% python3 -q
>>> import numpy as np
>>> from numpy import linalg as LA
>>> np.set_printoptions(suppress=True, linewidth=100)
>>> W0 = np.load("sample15.npy")
>>> print(W0)
[[  1  -3   9 -27]
 [  1  -2   4  -8]
 [  1  -1   1  -1]
 [  1   0   0   0]]
>>> vec = np.array([2, 0, -1, -1])
>>> h = np.maximum(W0 @ vec, 0)
>>> print(np.maximum(W0 @ (3 * vec), 0))
[60 18  6  6]
>>> print(W0 @ W0)
[[-20  -6   6 -12]
 [ -5  -3   5 -15]
 [  0  -2   6 -20]
 [  1  -3   9 -27]]
>>> print(round(float(LA.det(W0)), 1))
12.0
>>> print(LA.matrix_power(W0, 3))
[[ -32   66 -198  582]
 [ -18   16  -52  154]
 [ -16   -2   -2   10]
 [ -20   -6    6  -12]]
>>> print(np.allclose(W0 @ W0.T, W0.T @ W0))
False
>>> print(np.trace(W0))
0
>>> print(np.allclose(W0, W0.T))
False
>>> u, r1 = W0[2], W0[1]
>>> print(u @ r1)
15
>>> pr = (u @ r1) / (u @ u) * u
>>> print(np.round(r1 - pr, 1))
[-2.8  1.8  0.2 -4.2]
>>> blk = np.stack([W0, -3 * W0, W0[::-1]])
>>> print(LA.matrix_rank(blk))
[4 4 4]
>>> print(np.round(LA.norm(blk, axis=(1, 2)), 1))
[30.2 90.5 30.2]
>>> print(blk.sum(axis=0))
[[ -1   6 -18  54]
 [ -1   3  -7  15]
 [ -1   0   2  -6]
 [ -1  -3   9 -27]]
>>> print(LA.matrix_rank(blk.reshape(3, -1)))
2
>>> print(blk.shape)
(3, 4, 4)
>>> M = np.load("block16.npy")
>>> print(M)
[[  0  12   4 -10]
 [-12   0  -1   8]
 [ -4   1   0 -13]
 [ 10  -8  13   0]]
>>> cov = M.T @ M
>>> print(LA.matrix_rank(cov))
4
>>> print(np.round(LA.eigvalsh(cov)[::-1], 1))
[418.2 418.2  75.8  75.8]
>>> print(np.allclose(cov, cov.T))
True
>>> print(np.round(LA.svd(M, compute_uv=False) ** 2, 1))
[418.2 418.2  75.8  75.8]
>>> print((M @ M.T).shape)
(4, 4)
>>> print(np.diag(cov))
[260 209 186 333]
>>> proj = np.triu(np.array([[1, 6, 3, 6], [0, 5, 0, 6], [4, 0, 3, 0], [6, 3, 9, 6]]), 1) + np.eye(4)
>>> out = proj @ M @ LA.inv(proj)
>>> print(np.round(np.poly(out), 1) + 0)
[    1.     0.   494.     0. 31684.]
>>> print(proj @ M - M @ proj)
[[-24. -45.  72. -63.]
 [ 60.  24. 114.  72.]
 [  0.  24.  12.  18.]
 [  0. -60. -30. -12.]]
>>> print(round(LA.det(out), 1))
31684.0
>>> print(out)
[[ -24.  111.  148. -523.]
 [  48. -336.  -67. 1736.]
 [  -4.   25.   12. -139.]
 [  10.  -68.  -17.  348.]]
>>> O, r_ = LA.qr(M)
>>> print(O.shape, r_.shape)
(4, 4) (4, 4)
>>> print(r_.round(1))
[[-16.1   5.2  -8.8   2.7]
 [  0.  -13.5   0.8  10.9]
 [  0.    0.  -10.4   3.1]
 [  0.    0.    0.   14. ]]
>>> out = np.array([[2, -3], [-3, 3]])
>>> W2 = np.kron(out, r_)
>>> print(round(float(LA.norm(W2, 2)), 1), round(LA.norm(out, 2) * LA.norm(r_, 2), 1))
113.3 113.3
>>> print(W2.shape)
(8, 8)
>>> mat = np.load("w.npy")
>>> print(mat)
[[ 0.  0. -2.  1.]
 [ 0.  0.  0.  0.]
 [-2.  0.  0.  0.]
 [ 1.  0.  0.  0.]]
>>> # looks like rank 2
>>> r = LA.matrix_rank(mat)
>>> print(r)
2
>>> ns = LA.svd(mat)[2][r:].T
>>> print([int(LA.matrix_rank(np.delete(mat, i, axis=0))) for i in range(4)])
[1, 2, 2, 2]
>>> print(np.round(mat @ ns, 1) + 0)
[[0. 0.]
 [0. 0.]
 [0. 0.]
 [0. 0.]]
>>> print(LA.matrix_rank(mat.T @ mat), LA.matrix_rank(mat @ mat.T))
2 2
>>> cov = mat.T @ mat
>>> print(np.round(LA.svd(mat, compute_uv=False) ** 2, 1) + 0)
[5. 5. 0. 0.]
>>> print(np.allclose(cov, cov.T))
True
>>> print((mat @ mat.T).shape)
(4, 4)
>>> print(np.diag(cov))
[5. 0. 4. 1.]
>>> print(cov)
[[ 5.  0.  0.  0.]
 [ 0.  0.  0.  0.]
 [ 0.  0.  4. -2.]
 [ 0.  0. -2.  1.]]
>>> print(LA.matrix_rank(cov))
2
>>> print(mat.ravel(order="F"))
[ 0.  0. -2.  1.  0.  0.  0.  0. -2.  0.  0.  0.  1.  0.  0.  0.]
>>> print(mat.reshape(-1, 2))
[[ 0.  0.]
 [-2.  1.]
 [ 0.  0.]
 [ 0.  0.]
 [-2.  0.]
 [ 0.  0.]
 [ 1.  0.]
 [ 0.  0.]]
>>> print(mat.reshape(2, -1))
[[ 0.  0. -2.  1.  0.  0.  0.  0.]
 [-2.  0.  0.  0.  1.  0.  0.  0.]]
>>> blk = mat.reshape(4, 2, -1)
>>> print(blk.sum(axis=1))
[[-2.  1.]
 [ 0.  0.]
 [-2.  0.]
 [ 1.  0.]]
>>> print(np.einsum("ihd,jhd->hij", blk, blk).shape)
(2, 4, 4)
>>> print(blk.shape)
(4, 2, 2)
>>> J = np.load("mat.npy")
>>> print(J)
[[ 0.5 -0.5]
 [-0.5  0.5]]
>>> vals, vecs = LA.eigh(J)
>>> print(np.abs(vecs[:, -1]).round(6).argmax())
0
>>> print(np.round(LA.eigvalsh(J @ J), 1))
[0. 1.]
>>> print(np.round(LA.eigvalsh(J + 3 * np.eye(2)), 1))
[3. 4.]
>>> print(vals)
[0. 1.]
>>> print(np.round(LA.svd(J, compute_uv=False), 1) + 0)
[1. 0.]
>>> print(np.round(np.abs(vecs[:, -1]), 1))
[0.7 0.7]
>>> rng = np.random.default_rng(17140)
>>> E = np.eye(5, dtype=int)[rng.permutation(5)]
>>> print(E)
[[0 1 0 0 0]
 [0 0 0 0 1]
 [1 0 0 0 0]
 [0 0 1 0 0]
 [0 0 0 1 0]]
>>> print(np.round(np.sort(np.abs(LA.eigvals(E)))[::-1], 1))
[1. 1. 1. 1. 1.]
>>> print(E @ np.ones(5))
[1. 1. 1. 1. 1.]
>>> pr = np.eye(5)[2]
>>> for _ in range(5):
...     pr = pr @ E
...     print(pr.round(1))
... 
[1. 0. 0. 0. 0.]
[0. 1. 0. 0. 0.]
[0. 0. 0. 0. 1.]
[0. 0. 0. 1. 0.]
[0. 0. 1. 0. 0.]
>>> K = np.array([[6, 8, -1], [-7, 5, 2], [3, -5, 8], [-5, -6, 7]])
>>> K[:, 2] = -3 * K[:, 1]
>>> print(K)
[[  6   8 -24]
 [ -7   5 -15]
 [  3  -5  15]
 [ -5  -6  18]]
>>> # rows and columns are dependent
>>> out = K + rng.integers(-2, 3, (4, 2)) @ rng.integers(-2, 3, (2, 3))
>>> print(out)
[[  6   9 -21]
 [ -6   4 -17]
 [  3  -7   9]
 [ -3  -6  20]]
>>> print(np.round(LA.svd(out - K, compute_uv=False), 1) + 0)
[7.7 2.3 0. ]
>>> print(np.abs(out - K).sum(axis=1))
[4 4 8 4]
>>> vec = np.array([0, 0, 2])
>>> rhs = out @ vec
>>> print(rhs)
[-42 -34  18  40]
>>> print(np.round(LA.pinv(out) @ out, 1) + 0)
[[1. 0. 0.]
 [0. 1. 0.]
 [0. 0. 1.]]
>>> rhs = rhs + 0.1 * rng.normal(size=4)
>>> print(rhs.round(1))
[-41.9 -33.9  18.   40.2]
>>> b, *_ = LA.lstsq(out, rhs)
>>> print(b.round())
[-0.  0.  2.]
>>> print(b.round(1) + 0)
[0. 0. 2.]
>>> Uu, sv, VT = LA.svd(K)
>>> vecs = VT[:(sv > 1e-8).sum()]
>>> vec = K[2] + 4 * K[1] + rng.integers(2) * np.eye(3)[0]
>>> print(vec)
[-25.  15. -45.]
>>> print(LA.matrix_rank(np.vstack([K, vec])))
2
>>> print(np.allclose(vecs.T @ vecs @ vec, vec))
True
>>> print(round(LA.norm(vec - vecs.T @ vecs @ vec), 1))
0.0
>>> print(np.round(vecs.T @ vecs, 1) + 0)
[[ 1.   0.   0. ]
 [ 0.   0.1 -0.3]
 [ 0.  -0.3  0.9]]
>>> arr = np.triu(rng.random((4, 4)) < 0.6, 1).astype(int)
>>> arr = arr + arr.T
>>> print(arr)
[[0 0 0 0]
 [0 0 1 1]
 [0 1 0 1]
 [0 1 1 0]]
>>> # symmetric, so the eigenvalues are real
>>> print(np.all(LA.eigvalsh(arr) > 0))
False
>>> vals, vecs = LA.eigh(arr)
>>> print(np.round(np.abs(vecs[:, -1]), 1))
[0.  0.6 0.6 0.6]
>>> print(vals.sum(), np.trace(arr))
0.0 0
>>> print(np.round(vecs @ np.diag(vals) @ vecs.T, 1) + 0)
[[0. 0. 0. 0.]
 [0. 0. 1. 1.]
 [0. 1. 0. 1.]
 [0. 1. 1. 0.]]
>>> Uu, sv, VT = LA.svd(arr)
>>> print(np.argmax(sv[:-1] / (sv[1:] + 1e-6)) + 1)
3
>>> out = Uu[:, :3] @ np.diag(sv[:3]) @ VT[:3]
>>> print(round(LA.norm(arr - out, 2), 1), sv[3])
0.0 0.0
>>> print(np.round(LA.norm(arr - out) / LA.norm(arr), 1))
0.0
>>> print(LA.matrix_rank(arr, rtol=0.05))
3
>>> print(out.round(1) + 0)
[[0. 0. 0. 0.]
 [0. 0. 1. 1.]
 [0. 1. 0. 1.]
 [0. 1. 1. 0.]]
>>> Uu, sv, VT = LA.svd(arr)
>>> vecs = VT[:(sv > 1e-8).sum()]
>>> vec = arr[0] + -1 * arr[1] + rng.integers(2) * np.eye(4)[0]
>>> print(vec)
[ 0.  0. -1. -1.]
>>> print(round(float(LA.norm(vec - vecs.T @ vecs @ vec)), 1))
0.0
>>> ang = np.deg2rad(45)
>>> m1 = np.eye(3)
>>> m1[np.ix_([0, 2], [0, 2])] = [[np.cos(ang), -np.sin(ang)], [np.sin(ang), np.cos(ang)]]
>>> print(m1.round(1))
[[ 0.7  0.  -0.7]
 [ 0.   1.   0. ]
 [ 0.7  0.   0.7]]
>>> # columns are unit length and at right angles
>>> print(round(float(LA.det(m1[::-1])), 1))
-1.0
>>> print(round(LA.eigvals(m1).sum().real, 1))
2.4
>>> print(np.round(np.einsum("ii->", m1), 1))
2.4
>>> print(np.round(LA.eigvals(m1), 1))
[0.7+0.7j 0.7-0.7j 1. +0.j ]
>>> print(np.round(LA.det(2 * m1), 1), round(float(LA.det(m1)), 1))
8.0 1.0
>>> u = np.array([4, 1, 4])
>>> out = m1 + np.outer(u, np.eye(3)[0])
>>> print(round(LA.det(out) / LA.det(m1), 1), round(float(1 + LA.solve(m1, u)[0]), 1))
6.7 6.7
>>> print(out.round(1))
[[ 4.7  0.  -0.7]
 [ 1.   1.   0. ]
 [ 4.7  0.   0.7]]
>>> print(LA.matrix_rank(LA.inv(out) - LA.inv(m1), tol=1e-8))
1
>>> vals, vecs = LA.eig(out)
>>> print(np.round(np.sort(LA.eigvals(out.T)), 1))
[1.  1.9 3.5]
>>> print(np.round(np.prod(vals), 1))
6.7
>>> print(out @ vecs[:, 0] - vals[0] * vecs[:, 0])
[0. 0. 0.]
>>> vec = np.array([-1, 3, -2])
>>> print(np.round(LA.inv(m1), 1))
[[ 0.7  0.   0.7]
 [ 0.   1.   0. ]
 [-0.7  0.   0.7]]
>>> print(np.round(np.abs(LA.eigvals(m1)), 1))
[1. 1. 1.]
>>> print([p for p in range(1, 25) if np.allclose(LA.matrix_power(m1, p), np.eye(3))])
[8, 16, 24]
>>> print(np.round(LA.det(m1), 1))
1.0
>>> print(round(np.abs(LA.eigvals(M)).max(), 1))
20.5
>>> print(np.trace(M))
0
>>> print(np.allclose(M @ M.T, M.T @ M))
True
>>> print(np.round(np.sort(np.abs(LA.eigvals(M))), 1))
[ 8.7  8.7 20.5 20.5]
>>> print((M + M.T) / 2)
[[0. 0. 0. 0.]
 [0. 0. 0. 0.]
 [0. 0. 0. 0.]
 [0. 0. 0. 0.]]
>>> print(LA.matrix_power(M, 3))
[[    0 -3614  -552  5118]
 [ 3614     0  2274 -3240]
 [  552 -2274     0  4286]
 [-5118  3240 -4286     0]]
>>> print(M @ M)
[[-260   84 -142   44]
 [  84 -209   56  133]
 [-142   56 -186   48]
 [  44  133   48 -333]]
